$ ipython --no-banner

In [1]: import numpy as np

In [2]: import numpy.linalg as la

In [3]: np.set_printoptions(precision=3, suppress=True, linewidth=120, floatmode="fixed")

In [4]: A = np.minimum.outer(np.arange(1, 12), np.arange(1, 12)) * -2

In [5]: A
Out[5]: 
array([[ -2,  -2,  -2,  -2,  -2,  -2,  -2,  -2,  -2,  -2,  -2],
       [ -2,  -4,  -4,  -4,  -4,  -4,  -4,  -4,  -4,  -4,  -4],
       [ -2,  -4,  -6,  -6,  -6,  -6,  -6,  -6,  -6,  -6,  -6],
       [ -2,  -4,  -6,  -8,  -8,  -8,  -8,  -8,  -8,  -8,  -8],
       [ -2,  -4,  -6,  -8, -10, -10, -10, -10, -10, -10, -10],
       [ -2,  -4,  -6,  -8, -10, -12, -12, -12, -12, -12, -12],
       [ -2,  -4,  -6,  -8, -10, -12, -14, -14, -14, -14, -14],
       [ -2,  -4,  -6,  -8, -10, -12, -14, -16, -16, -16, -16],
       [ -2,  -4,  -6,  -8, -10, -12, -14, -16, -18, -18, -18],
       [ -2,  -4,  -6,  -8, -10, -12, -14, -16, -18, -20, -20],
       [ -2,  -4,  -6,  -8, -10, -12, -14, -16, -18, -20, -22]])

In [6]: out = A[0, 0] * A[1:] - np.outer(A[1:, 0], A[0])

In [7]: out
Out[7]: 
array([[ 0,  4,  4,  4,  4,  4,  4,  4,  4,  4,  4],
       [ 0,  4,  8,  8,  8,  8,  8,  8,  8,  8,  8],
       [ 0,  4,  8, 12, 12, 12, 12, 12, 12, 12, 12],
       [ 0,  4,  8, 12, 16, 16, 16, 16, 16, 16, 16],
       [ 0,  4,  8, 12, 16, 20, 20, 20, 20, 20, 20],
       [ 0,  4,  8, 12, 16, 20, 24, 24, 24, 24, 24],
       [ 0,  4,  8, 12, 16, 20, 24, 28, 28, 28, 28],
       [ 0,  4,  8, 12, 16, 20, 24, 28, 32, 32, 32],
       [ 0,  4,  8, 12, 16, 20, 24, 28, 32, 36, 36],
       [ 0,  4,  8, 12, 16, 20, 24, 28, 32, 36, 40]])

In [8]: la.matrix_rank(out), la.matrix_rank(A)
Out[8]: (np.int64(10), np.int64(11))

In [9]: out = la.invert(A)
Traceback (most recent call last):
  Cell In[9], line 1
    out = la.invert(A)
AttributeError: module 'numpy.linalg' has no attribute 'invert'


In [10]: out = la.inv(A)

In [11]: round(float(la.det(A) * la.det(out)), 3)
Out[11]: 1.0

In [12]: la.inv(out)
Out[12]: 
array([[ -2.000,  -2.000,  -2.000,  -2.000,  -2.000,  -2.000,  -2.000,  -2.000,  -2.000,  -2.000,  -2.000],
       [ -2.000,  -4.000,  -4.000,  -4.000,  -4.000,  -4.000,  -4.000,  -4.000,  -4.000,  -4.000,  -4.000],
       [ -2.000,  -4.000,  -6.000,  -6.000,  -6.000,  -6.000,  -6.000,  -6.000,  -6.000,  -6.000,  -6.000],
       [ -2.000,  -4.000,  -6.000,  -8.000,  -8.000,  -8.000,  -8.000,  -8.000,  -8.000,  -8.000,  -8.000],
       [ -2.000,  -4.000,  -6.000,  -8.000, -10.000, -10.000, -10.000, -10.000, -10.000, -10.000, -10.000],
       [ -2.000,  -4.000,  -6.000,  -8.000, -10.000, -12.000, -12.000, -12.000, -12.000, -12.000, -12.000],
       [ -2.000,  -4.000,  -6.000,  -8.000, -10.000, -12.000, -14.000, -14.000, -14.000, -14.000, -14.000],
       [ -2.000,  -4.000,  -6.000,  -8.000, -10.000, -12.000, -14.000, -16.000, -16.000, -16.000, -16.000],
       [ -2.000,  -4.000,  -6.000,  -8.000, -10.000, -12.000, -14.000, -16.000, -18.000, -18.000, -18.000],
       [ -2.000,  -4.000,  -6.000,  -8.000, -10.000, -12.000, -14.000, -16.000, -18.000, -20.000, -20.000],
       [ -2.000,  -4.000,  -6.000,  -8.000, -10.000, -12.000, -14.000, -16.000, -18.000, -20.000, -22.000]])
